In [1]: import numpy as np

In [2]: import numpy.linalg as la

In [3]: np.set_printoptions(precision=3, suppress=True, linewidth=100)

In [4]: tidy = lambda a: np.round(a, 3) + 0

In [5]: W0 = np.loadtxt("run13.csv", delimiter=",")

In [6]: print(W0)
[[ 3.  1.]
 [ 1. -1.]
 [ 3.  1.]
 [ 2.  0.]]

In [7]: # row 2 repeats row 0

In [8]: rng = np.random.default_rng(7973)

In [9]: labels = rng.permutation(2)

In [10]: other = W0[:, labels] * rng.choice([-1, 1], 2)

In [11]: print(other)
[[ 3. -1.]
 [ 1.  1.]
 [ 3. -1.]
 [ 2. -0.]]

In [12]: Uu, _, VT = la.svd(W0.T @ other)

In [13]: print(labels)
[0 1]

In [14]: print(tidy(Uu @ VT))
[[ 1.  0.]
 [ 0. -1.]]

In [15]: other = np.c_[W0[:, :1] @ np.array([[0]]), np.array([0, -2, 5, 5])]

In [16]: print(other)
[[ 0.  0.]
 [ 0. -2.]
 [ 0.  5.]
 [ 0.  5.]]

In [17]: print(tidy(la.norm(la.qr(W0)[0].T @ other, axis=0) ** 2 / ((other ** 2).sum(axis=0) + 1e-12)))
[0.    0.465]

In [18]: print(la.matrix_rank(np.c_[W0, other]))
3

In [19]: print(tidy(la.norm(other - W0 @ la.lstsq(W0, other)[0], axis=0)))
[0.    5.377]

In [20]: print(np.unique(other.round(6), axis=0).shape)
(3, 2)

In [21]: print(np.allclose(other[:-1].T @ la.lstsq(other[:-1].T, other[-1])[0], other[-1]))
True

In [22]: other = W0[0, 0] * W0[1:] - np.outer(W0[1:, 0], W0[0])

In [23]: print(other)
[[ 0. -4.]
 [ 0.  0.]
 [ 0. -2.]]

In [24]: print(np.flatnonzero(~other.round(6).any(axis=1)))
[1]

In [25]: print(tidy(W0[:, 0] / W0[0, 0]))
[1.    0.333 1.    0.667]

In [26]: blk = np.stack([other, 5 * other, other[::-1]])

In [27]: print((blk @ other.T).shape)
(3, 3, 3)

In [28]: print(np.einsum("bij,cij->bc", blk, blk))
[[ 20. 100.  16.]
 [100. 500.  80.]
 [ 16.  80.  20.]]

In [29]: print(la.matrix_rank(blk.reshape(3, -1)))
2

In [30]: print(blk.shape)
(3, 3, 2)

In [31]: feats = np.load("out4.npy")

In [32]: print(feats)
[[ 22   2   2]
 [  1 143   1]
 [  3   1 100]]

In [33]: labels = rng.permutation(3)

In [34]: other = feats[:, labels] * rng.choice([-1, 1], 3)

In [35]: print(other)
[[   2   -2  -22]
 [ 143   -1   -1]
 [   1 -100   -3]]

In [36]: Uu, _, VT = la.svd(feats.T @ other)

In [37]: print(tidy(Uu @ VT))
[[ 0.  0. -1.]
 [ 1.  0.  0.]
 [ 0. -1.  0.]]

In [38]: other = feats + rng.integers(-2, 3, (3, 2)) @ rng.integers(-2, 3, (2, 3))

In [39]: print(other)
[[ 22   2   2]
 [  1 142  -1]
 [  5   0 102]]

In [40]: print(np.abs(other - feats).sum(axis=1))
[0 3 5]

In [41]: print(tidy(la.svd(other - feats, compute_uv=False)))
[3.257 1.842 0.   ]

In [42]: print(la.matrix_rank(other - feats, tol=1e-8))
2

In [43]: blk = np.stack([feats, 2 * feats, feats[::-1]])

In [44]: print((blk @ feats.T).shape)
(3, 3, 3)

In [45]: print(la.matrix_rank(blk))
[3 3 3]

In [46]: print(la.matrix_rank(blk.reshape(3, -1)))
2

In [47]: print(blk.shape)
(3, 3, 3)

In [48]: K = np.loadtxt("case4.csv", delimiter=",")

In [49]: print(K)
[[ -2.822   4.743   0.094]
 [ -4.062   3.952  -1.513]
 [ -2.613   5.348  -0.993]
 [ -7.534   4.39   -9.943]
 [ -2.688   3.979  -0.687]
 [ -3.76    3.569 -11.849]
 [ -5.661   3.089 -11.777]
 [ -1.531   2.333  -0.089]
 [ -2.381   3.243  -0.266]
 [ -0.873   3.446  -0.502]
 [ -1.966   2.845  -0.841]
 [ -3.639   3.433 -10.874]
 [ -2.125   4.275  -0.541]
 [ -5.031   4.41  -11.106]
 [ -4.756   2.403   0.631]
 [ -4.178   6.583 -11.645]
 [ -1.58    3.804  -0.637]
 [ -4.371   3.474  -2.558]
 [ -5.381   5.041 -10.945]
 [ -6.963   4.916 -11.601]]

In [50]: hat = K @ la.solve(K.T @ K, K.T)

In [51]: print(tidy(la.eigvalsh(hat)))
[0. 0. 0. 0. 0. 0. 0. 0. 0. 0. 0. 0. 0. 0. 0. 0. 0. 1. 1. 1.]

In [52]: print(np.allclose(hat @ hat, hat))
True

In [53]: Xs = K - K.mean(axis=0)

In [54]: Uu, sv, VT = la.svd(Xs, full_matrices=False)

In [55]: print(tidy((sv ** 2).sum() ** 2 / (sv ** 4).sum()))
1.162

In [56]: print(np.abs(VT[0]).argmax())
2

In [57]: x = np.array([1, -3, -2])

In [58]: rhs = K @ x

In [59]: print(tidy(la.lstsq(K, rhs)[0]))
[ 1. -3. -2.]

In [60]: rhs = rhs + 0.05 * rng.normal(size=20)

In [61]: print(tidy(rhs))
[-17.323 -12.881 -16.628  -0.852 -13.143   9.294   8.66   -8.297 -11.558 -10.205  -8.78    7.925
 -13.878   3.945 -13.172  -0.65  -11.68   -9.678   1.386   1.611]

In [62]: coef, *_ = la.lstsq(K, rhs)

In [63]: print(coef.round())
[ 1. -3. -2.]

In [64]: print(tidy(la.norm(rhs - K @ coef)))
0.226

In [65]: other = K / np.sqrt((K ** 2).mean(axis=1, keepdims=True))

In [66]: print(tidy(other[9]))
[-0.421  1.663 -0.242]

In [67]: print(la.matrix_rank(other) == la.matrix_rank(K))
True

In [68]: Xs = (K - K.mean(axis=0)) / K.std(axis=0)

In [69]: print(tidy(Xs.std(axis=0)))
[1. 1. 1.]

In [70]: print(np.argwhere(np.abs(Xs) > 2))
[[ 3  0]
 [15  1]]

In [71]: coef = la.lstsq(np.delete(Xs, 2, axis=1), Xs[:, 2])[0]

In [72]: print(tidy(coef))
[ 0.657 -0.204]

In [73]: labels = rng.integers(0, 3, 3)

In [74]: M = np.array([[0, -2, -2], [-2, 1, 1], [0, -2, 1]]) * (labels[:, None] == labels)

In [75]: print(M)
[[ 0  0 -2]
 [ 0  1  0]
 [ 0  0  1]]

In [76]: # looks like rank 2

In [77]: def softmax(z):
    ...:     e = np.exp(z - z.max(axis=-1, keepdims=True))
    ...:     return e / e.sum(axis=-1, keepdims=True)
    ...: 

In [78]: print(tidy(softmax(M[1])))
[0.212 0.576 0.212]

In [79]: print(tidy(softmax(M[1] + 2)))
[0.212 0.576 0.212]

In [80]: print(tidy(softmax(10 * M[1])))
[0. 1. 0.]

In [81]: S = M @ M.T / np.sqrt(3)

In [82]: print(softmax(S).round(6).argmax(axis=1))
[0 1 2]

In [83]: print(tidy(softmax(S + np.triu(np.full(S.shape, -np.inf), 1))))
[[1.    0.    0.   ]
 [0.36  0.64  0.   ]
 [0.102 0.323 0.575]]

In [84]: print(tidy(softmax(S)))
[[0.884 0.088 0.028]
 [0.264 0.471 0.264]
 [0.102 0.323 0.575]]

In [85]: q, evecs = la.qr(W0[:, :1])[0], la.qr(W0[:, 1:])[0]

In [86]: sv = la.svd(q.T @ evecs, compute_uv=False)

In [87]: print((sv > 0.9).sum())
0

In [88]: print(tidy(la.norm(q @ q.T - evecs @ evecs.T, 2)))
0.799

In [89]: print(tidy(np.degrees(np.arccos(sv.clip(0, 1)))))
[52.992]

In [90]: print(tidy(sv))
[0.602]

In [91]: print(np.unique(M.round(6), axis=0).shape)
(3, 3)

In [92]: print(np.allclose(M[:-1].T @ la.lstsq(M[:-1].T, M[-1])[0], M[-1]))
True

In [93]: print(np.abs(np.diag(la.qr(M)[1])) > 1e-9)
[False  True  True]

In [94]: print(tidy(np.sort(la.eigvals(M).real)))
[0. 1. 1.]

In [95]: print(tidy(la.det(M)))
0.0

In [96]: Uu, sv, VT = la.svd(M, full_matrices=False)

In [97]: print(tidy(Uu.T @ M @ VT.T))
[[2.236 0.    0.   ]
 [0.    1.    0.   ]
 [0.    0.    0.   ]]

In [98]: print(tidy(Uu.T @ Uu))
[[1. 0. 0.]
 [0. 1. 0.]
 [0. 0. 1.]]

In [99]: print(tidy(np.sqrt((sv ** 2).sum())), tidy(la.norm(M)))
2.449 2.449

In [100]: print((sv > 1e-8).sum())
2

In [101]: print(tidy(np.cumsum(sv ** 2) / np.sum(sv ** 2)))
[0.833 1.    1.   ]

In [102]: A = np.load("a.npy")

In [103]: print(A)
[[ 1.313  1.991  1.403]
 [ 1.991 -1.111 -1.404]
 [ 1.403 -1.404  1.798]]

In [104]: evals, evecs = la.eig(A)

In [105]: print(tidy(np.sort(la.eigvals(la.inv(A)))))
[-0.333  0.333  0.5  ]

In [106]: print(tidy(evals))
[-3.     3.     1.999]

In [107]: print(tidy(np.sort(la.eigvals(A @ A))))
[3.997 8.999 9.002]

In [108]: print(tidy(np.sort(la.eigvals(A.T))))
[-3.     1.999  3.   ]

In [109]: W = np.array([[-2, 1, 1], [1, 1, 2], [1, -2, -2]])

In [110]: coef = np.array([0, 1, 0])

In [111]: hid = np.maximum(A @ W + coef, 0)

In [112]: print(la.matrix_rank(hid))
2

In [113]: print(tidy(hid))
[[0.768 1.498 2.489]
 [0.    4.688 2.577]
 [0.    0.    0.   ]]

In [114]: print((hid > 0).astype(int))
[[1 1 1]
 [0 1 1]
 [0 0 0]]

In [115]: basis = np.array([[0, 2], [2, 3], [3, 1]])

In [116]: print((hid @ basis).round(6).argmax(axis=1))
[0 0 0]

In [117]: print(W @ basis)
[[  5   0]
 [  8   7]
 [-10  -6]]

In [118]: Uu, sv, VT = la.svd(A, full_matrices=False)

In [119]: print(tidy(sv))
[3.    3.    1.999]

In [120]: print(tidy(sv / sv[0]))
[1.    1.    0.666]

In [121]: print(tidy(np.sqrt((sv ** 2).sum())), tidy(la.norm(A)))
4.69 4.69

In [122]: print(Uu.shape, sv.shape, VT.shape)
(3, 3) (3,) (3, 3)

In [123]: print(tidy(VT @ VT.T))
[[1. 0. 0.]
 [0. 1. 0.]
 [0. 0. 1.]]

In [124]: q, evecs = la.qr(A[:, :2])[0], la.qr(A[:, 2:])[0]

In [125]: sv = la.svd(q.T @ evecs, compute_uv=False)

In [126]: print(tidy(sv))
[0.373]

In [127]: print(tidy(np.degrees(np.arccos(sv.clip(0, 1)))))
[68.113]

In [128]: hat = np.triu(np.array([[1, 0, 1], [0, 1, 0], [1, 0, 2]]), 1) + np.eye(3)

In [129]: other = hat @ A @ la.inv(hat)

In [130]: print(tidy(np.poly(other)))
[ 1.    -2.    -8.999 17.995]

In [131]: print(tidy(hat @ A - A @ hat))
[[ 1.403 -1.404  0.485]
 [ 0.     0.    -1.991]
 [ 0.     0.    -1.403]]

In [132]: print(la.matrix_rank(other))
3

In [133]: print(tidy(other))
[[ 2.716  0.587  0.485]
 [ 1.991 -1.111 -3.395]
 [ 1.403 -1.404  0.395]]

In [134]: print(np.trace(other), np.trace(A))
2.0 2.0

In [135]: mat = np.loadtxt("x.csv", delimiter=",")

In [136]: print(tidy(mat))
[[-0.707  0.707  0.   ]
 [-0.707 -0.707  0.   ]
 [ 0.     0.     1.   ]]

In [137]: # splits into 2 blocks

In [138]: theta = np.radians(120)

In [139]: R = np.eye(3)

In [140]: R[0, 0] = R[1, 1] = np.cos(theta)

In [141]: R[0, 1], R[1, 0] = -np.sin(theta), np.sin(theta)

In [142]: print(tidy(R))
[[-0.5   -0.866  0.   ]
 [ 0.866 -0.5    0.   ]
 [ 0.     0.     1.   ]]

In [143]: other = mat @ R.T

In [144]: print(np.allclose(la.norm(mat, axis=1), la.norm(other, axis=1)))
True

In [145]: print(tidy(la.svd(mat, compute_uv=False)), tidy(la.svd(other, compute_uv=False)))
[1. 1. 1.] [1. 1. 1.]

In [146]: print(tidy(np.abs(other - mat).max(axis=0)))
[1.673 1.673 0.   ]
